>>> import numpy as np
>>> import numpy.linalg as la
>>> np.set_printoptions(precision=1, suppress=True, linewidth=120)
>>> def tidy(a):
...     return np.round(a, 1) + 0
... 
>>> A = np.load("test13.npy")
>>> A
array([[ 4.2,  3.7,  6.5,  1.9],
       [ 3.6,  3.7,  6.5,  1.8],
       [ 7.7,  7.6, 11.7,  3.6],
       [ 5.9,  6.3,  9.3,  2.9],
       [ 6.2,  6.1,  8.9,  2.7]])
>>> other = np.c_[A[:, :2] @ np.array([[0, -6], [8, -5]]), np.array([0, 3, 0, 3, 0])]
>>> other
array([[ 29.6, -43.7,   0. ],
       [ 29.6, -40.1,   3. ],
       [ 60.8, -84.2,   0. ],
       [ 50.4, -66.9,   3. ],
       [ 48.8, -67.7,   0. ]])
>>> tidy(la.norm(la.qr(A)[0].T @ other, axis=0) ** 2 / ((other ** 2).sum(axis=0) + 1e-12))
array([1. , 1. , 0.9])
>>> tidy(la.norm(A, 2) / la.norm(A))
np.float64(1.0)
>>> [round(float(x), 1) for x in la.svd(A, compute_uv=False)[:3]]
[27.3, 0.8, 0.5]
>>> Q, V = la.qr(A[:, :3])[0], la.qr(A[:, 3:])[0]
>>> sig = la.svd(Q.T @ V, compute_uv=False)
>>> tidy(np.degrees(np.arccos(sig.clip(0, 1))))
array([1.1])
>>> (sig > 0.9).sum()
np.int64(1)
>>> vec = np.array([-1, -7, 5, -9])
>>> y = A @ vec
>>> b, lr = np.zeros(4), 1 / la.norm(A, 2) ** 2
>>> for i in range(12):
...     b -= lr * A.T @ (A @ b - y)
...     if i % 2 == 0: print(i, round(la.norm(A @ b - y), 1))
... 
0 6.6
2 6.6
4 6.6
6 6.6
8 6.6
10 6.6
>>> tidy(b)
array([-1. , -1. , -1.5, -0.5])
>>> tidy(la.cond(A))
np.float64(252.7)
>>> f, v = A[4], A[0]
>>> tidy(f @ v)
np.float64(111.6)
>>> p = (f @ v) / (f @ f) * f
>>> la.matrix_rank(np.outer(f, v))
np.int64(1)
>>> tidy((v - p) @ f)
np.float64(0.0)
>>> mat = np.loadtxt("arr.csv", delimiter=",")
>>> tidy(mat)
array([[ 0.6, -0.2,  0. ,  0. ,  0.4,  0. , -0.2, -0.1],
       [-0.2,  0.1, -0.1,  0. ,  0. ,  0.1,  0.1,  0.2],
       [ 0. , -0.1,  0.1,  0. , -0.1, -0.2,  0. , -0.3],
       [ 0. ,  0. ,  0. ,  0. ,  0. ,  0. ,  0. , -0.1],
       [ 0.4,  0. , -0.1,  0. ,  0.4,  0.2, -0.1,  0.2],
       [ 0. ,  0.1, -0.2,  0. ,  0.2,  0.2,  0. ,  0.3],
       [-0.2,  0.1,  0. ,  0. , -0.1,  0. ,  0.1,  0.1],
       [-0.1,  0.2, -0.3, -0.1,  0.2,  0.3,  0.1,  0.5]])
>>> # rows and columns are dependent
>>> rng = np.random.default_rng(9603)
>>> lab = rng.permutation(8)
>>> lab
array([0, 7, 5, 2, 4, 6, 1, 3])
>>> other = mat[lab][:, lab]
>>> tidy(np.trace(other))
np.float64(2.0)
>>> tidy(np.diag(other))
array([0.6, 0.5, 0.2, 0.1, 0.4, 0.1, 0.1, 0. ])
>>> feats = np.minimum.outer(np.arange(1, 6), np.arange(1, 6)) * 5
>>> feats
array([[ 5,  5,  5,  5,  5],
       [ 5, 10, 10, 10, 10],
       [ 5, 10, 15, 15, 15],
       [ 5, 10, 15, 20, 20],
       [ 5, 10, 15, 20, 25]])
>>> hat = np.triu(np.array([[-2, -4, -1, 5, 1],
...     [0, -5, -4, -1, -4],
...     [-4, 3, 0, -1, -3],
...     [-5, 2, 2, -1, 3],
...     [3, 3, 5, 1, 0]]), 1) + np.eye(5)
>>> other = hat @ feats @ la.inv(hat)
>>> tidy(np.poly(other))
array([    1.,   -75.,   875., -3500.,  5625., -3125.])
>>> other
array([[   10.,    55.,   270.,   345.,    60.],
       [  -40.,  -240., -1125., -1315.,  -520.],
       [  -15.,   -90.,  -420.,  -500.,  -185.],
       [   20.,   120.,   560.,   660.,   255.],
       [    5.,    30.,   140.,   165.,    65.]])
>>> np.trace(other), np.trace(feats)
(np.float64(75.0), np.int64(75))
>>> tidy(la.det(other))
np.float64(3125.0)
>>> hat @ feats - feats @ hat
array([[   5.,   30.,   60.,   50.,   85.],
       [ -45.,  -70.,  -90., -165., -145.],
       [ -20.,  -20.,  -15.,  -80.,  -60.],
       [  15.,   50.,   90.,   60.,   95.],
       [   0.,   20.,   45.,    0.,   20.]])
>>> ev, V = la.eigvalsh(feats)
Traceback (most recent call last):
  File "<python-input-44>", line 1, in <module>
    ev, V = la.eigvalsh(feats)
    ^^^^^
ValueError: too many values to unpack (expected 2)
>>> ev, V = la.eigh(feats)
>>> tidy(la.eigvalsh(feats @ feats))
array([   1.8,    3.1,    8.5,   52.5, 3809.1])
>>> np.unique(ev.round(6) + 0, return_counts=True)[1]
array([1, 1, 1, 1, 1])
>>> tidy(ev)
array([ 1.4,  1.8,  2.9,  7.2, 61.7])
>>> np.abs(V[:, -1]).round(6).argmax()
np.int64(4)
>>> tidy(la.svd(feats, compute_uv=False))
array([61.7,  7.2,  2.9,  1.8,  1.4])
>>> tidy(V @ np.diag(ev) @ V.T)
array([[ 5.,  5.,  5.,  5.,  5.],
       [ 5., 10., 10., 10., 10.],
       [ 5., 10., 15., 15., 15.],
       [ 5., 10., 15., 20., 20.],
       [ 5., 10., 15., 20., 25.]])
>>> tidy(ev.sum()), np.trace(feats)
(np.float64(75.0), np.int64(75))
>>> (ev > 1e-8).sum(), (ev < -1e-8).sum()
(np.int64(5), np.int64(0))
